$ python3 -q
>>> import numpy as np
>>> import numpy.linalg as la
>>> np.set_printoptions(precision=3, suppress=True, linewidth=100, sign=" ")
>>> m1 = np.loadtxt("data.csv", delimiter=",")
>>> m1
array([[ -3.663,  -3.342,   3.82 ],
       [ -7.94 ,  15.297,  -3.99 ],
       [ -4.615,  -0.573,   3.222],
       [ -4.884,  -0.785,   3.426],
       [ -2.061,  -2.554,   2.953],
       [ -4.878,  -2.468,   4.816],
       [ -2.238,  -1.641,   4.68 ],
       [ -8.932,  16.246,  -5.629],
       [-10.448,  17.014,  -3.426],
       [ -7.597,  17.118,  -3.337],
       [ -3.582,  -1.413,   3.714],
       [ -7.063,  16.084,  -4.908],
       [ -8.006,  15.555,  -3.551],
       [ -8.323,  16.29 ,  -5.537],
       [ -8.566,  17.493,  -4.734],
       [ -4.737,  -0.646,   2.909],
       [ -3.508,  -0.324,   1.318],
       [ -7.307,  14.284,  -2.275],
       [ -3.261,   0.369,   2.701],
       [ -3.591,  -2.949,   3.429],
       [ -4.008,  -1.577,   3.7  ],
       [ -2.858,  -0.357,   4.902],
       [ -4.68 ,  -0.348,   2.897],
       [ -3.451,  -0.977,   4.23 ],
       [ -7.529,  15.441,  -4.744],
       [ -2.268,  -1.046,   4.1  ]])
>>> basis = m1[[23, 8]].astype(float)
>>> for _ in range(4):
...     idx = la.norm(m1[:, None] - basis, axis=-1).argmin(axis=1)
...     basis = np.array([m1[idx == j].mean(axis=0) for j in range(2)])
... 
>>> idx
array([ 0,  1,  0,  0,  0,  0,  0,  1,  1,  1,  0,  1,  1,  1,  1,  0,  0,  1,  0,  0,  0,  0,  0,
        0,  1,  0])
>>> np.bincount(idx)
array([ 16,  10])
>>> basis
array([[-3.643, -1.289,  3.551],
       [-8.171, 16.082, -4.213]])
>>> np.abs(basis[1] - basis[0]).argmax()
np.int64(1)
>>> B = basis / np.sqrt((basis ** 2).mean(axis=1, keepdims=True))
>>> la.matrix_rank(basis - basis.mean(axis=1, keepdims=True))
np.int64(2)
>>> la.norm(B, axis=1)
array([ 1.732,  1.732])
>>> B = m1 / np.sqrt((m1 ** 2).mean(axis=1, keepdims=True))
>>> B[7]
array([-0.798,  1.452, -0.503])
>>> la.matrix_rank(m1 - m1.mean(axis=1, keepdims=True))
np.int64(2)
>>> la.matrix_rank(B) == la.matrix_rank(m1)
np.True_
>>> vec = np.array([2, 0, 2])
>>> rhs = m1 @ vec
>>> np.round(la.pinv(m1) @ m1, 3) + 0
array([[ 1.,  0.,  0.],
       [ 0.,  1.,  0.],
       [ 0.,  0.,  1.]])
>>> np.round(la.solve(m1.T @ m1, m1.T @ rhs), 3) + 0
array([ 2.,  0.,  2.])
>>> rng = np.random.default_rng(94)
>>> rhs = rhs + 0.3 * rng.normal(size=26)
>>> rhs
array([  0.618, -23.706,  -2.985,  -2.862,   1.862,  -0.163,   5.04 , -29.174, -27.908, -22.205,
        -0.293, -23.83 , -23.487, -27.792, -26.497,  -3.805,  -4.417, -19.25 ,  -1.435,  -0.572,
        -0.071,   4.123,  -3.674,   1.578, -24.582,   3.16 ])
>>> b, *_ = la.lstsq(m1, rhs)
>>> b.round()
array([ 2., -0.,  2.])
>>> np.round(m1.T @ (rhs - m1 @ b), 3) + 0
array([ 0.,  0.,  0.])
>>> round(la.norm(rhs - m1 @ b), 3)
np.float64(1.186)
>>> [round(float(la.norm(la.solve(m1.T @ m1 + lam * np.eye(3), m1.T @ rhs))), 2) for lam in (0, 1, 10, 100)]
[2.79, 2.67, 2.05, 1.36]
>>> b
array([ 1.983, -0.025,  1.958])
>>> Xs = m1 - m1.mean(axis=0)
>>> left, sig, Vt = la.svd(Xs, full_matrices=False)
>>> np.abs(Vt[0]).argmax()
np.int64(1)
>>> (np.sign(left[:, 0]) == np.sign(left[0, 0])).astype(int)
array([ 1,  0,  1,  1,  1,  1,  1,  0,  0,  0,  1,  0,  0,  0,  0,  1,  1,  0,  1,  1,  1,  1,  1,
        1,  0,  1])
>>> np.abs(Vt[-1])
array([ 0.332,  0.458,  0.825])
>>> arr = np.load("test15.npy")
>>> arr
array([[ 5.,  3., -1., -2.],
       [ 3.,  5., -1., -2.],
       [ 7.,  7., -1., -4.],
       [ 8.,  8., -2., -4.]])
>>> left, sig, Vt = la.svd(arr)
>>> vecs = Vt[:(sig > 1e-8).sum()]
>>> vec = arr[1] + 5 * arr[3] + rng.integers(2) * np.eye(4)[1]
>>> vec
array([ 43.,  45., -11., -22.])
>>> np.round(la.norm(vec - vecs.T @ vecs @ vec), 3)
np.float64(0.0)
>>> la.matrix_rank(np.vstack([arr, vec]))
np.int64(3)
>>> np.allclose(vecs.T @ vecs @ vec, vec)
True
>>> arr @ la.pinv(arr) @ arr
array([[ 5.,  3., -1., -2.],
       [ 3.,  5., -1., -2.],
       [ 7.,  7., -1., -4.],
       [ 8.,  8., -2., -4.]])
>>> la.lstsq(arr[:-1].T, arr[-1])[2]
np.int32(3)
>>> f = np.array([2, 3])
>>> np.array([np.convolve(row, f, "same") for row in arr])
array([[ 10.,  21.,   7.,  -7.],
       [  6.,  19.,  13.,  -7.],
       [ 14.,  35.,  19., -11.],
       [ 16.,  40.,  20., -14.]])
>>> np.convolve(arr[3], f)
array([ 16.,  40.,  20., -14., -12.])
>>> np.cross(arr[3, :3], arr[2, :3])
array([ 6., -6.,  0.])
>>> np.correlate(arr[3], arr[2], "full")
array([-32., -40.,  56., 130.,  46., -42., -28.])
>>> blk = np.stack([arr, 3 * arr, arr[::-1]])
>>> la.matrix_rank(blk)
array([ 3,  3,  3])
>>> (blk @ arr.T).shape
(3, 4, 4)
>>> blk.sum(axis=0)
array([[ 28.,  20.,  -6., -12.],
       [ 19.,  27.,  -5., -12.],
       [ 31.,  33.,  -5., -18.],
       [ 37.,  35.,  -9., -18.]])
>>> blk.shape
(3, 4, 4)
>>> la.matrix_rank(blk.reshape(3, -1))
np.int64(2)
>>> rank = la.matrix_rank(arr)
>>> rank
np.int64(3)
>>> ns = la.svd(arr)[2][rank:].T
>>> [int(la.matrix_rank(np.delete(arr, i, axis=0))) for i in range(4)]
[3, 3, 2, 3]
>>> np.round(arr @ ns, 3) + 0
array([[ 0.],
       [ 0.],
       [ 0.],
       [ 0.]])
>>> M = np.array([[-0.3, 0.2, 1.6, 0.6],
...     [1.0, -0.3, 1.5, -2.1],
...     [-0.9, 0.3, 0.0, 1.0],
...     [0.3, -0.3, 0.3, 0.6]])
>>> M[3] = M[2] + 0.3 * rng.normal(size=4)
>>> M
array([[-0.3  ,  0.2  ,  1.6  ,  0.6  ],
       [ 1.   , -0.3  ,  1.5  , -2.1  ],
       [-0.9  ,  0.3  ,  0.   ,  1.   ],
       [-0.826,  0.489, -0.173,  1.116]])
>>> idx = rng.permutation(4)
>>> B = M[:, idx] * rng.choice([-1, 1], 4)
>>> B
array([[-0.2  ,  1.6  ,  0.6  , -0.3  ],
       [ 0.3  ,  1.5  , -2.1  ,  1.   ],
       [-0.3  ,  0.   ,  1.   , -0.9  ],
       [-0.489, -0.173,  1.116, -0.826]])
>>> left, _, Vt = la.svd(M.T @ B)
>>> np.round(left @ Vt, 3) + 0
array([[ 0.,  0.,  0.,  1.],
       [-1.,  0.,  0.,  0.],
       [ 0.,  1.,  0.,  0.],
       [ 0.,  0.,  1.,  0.]])
>>> B = np.array([[2, 0], [0, 0]])
>>> basis = np.kron(B, M)
>>> la.matrix_rank(basis)
np.int64(4)
>>> round(la.norm(basis, 2), 3), np.round(la.norm(B, 2) * la.norm(M, 2), 3)
(np.float64(6.627), np.float64(6.627))
>>> basis
array([[-0.6  ,  0.4  ,  3.2  ,  1.2  , -0.   ,  0.   ,  0.   ,  0.   ],
       [ 2.   , -0.6  ,  3.   , -4.2  ,  0.   , -0.   ,  0.   , -0.   ],
       [-1.8  ,  0.6  ,  0.   ,  2.   , -0.   ,  0.   ,  0.   ,  0.   ],
       [-1.651,  0.977, -0.346,  2.233, -0.   ,  0.   , -0.   ,  0.   ],
       [-0.   ,  0.   ,  0.   ,  0.   , -0.   ,  0.   ,  0.   ,  0.   ],
       [ 0.   , -0.   ,  0.   , -0.   ,  0.   , -0.   ,  0.   , -0.   ],
       [-0.   ,  0.   ,  0.   ,  0.   , -0.   ,  0.   ,  0.   ,  0.   ],
       [-0.   ,  0.   , -0.   ,  0.   , -0.   ,  0.   , -0.   ,  0.   ]])
>>> basis.shape
(8, 8)
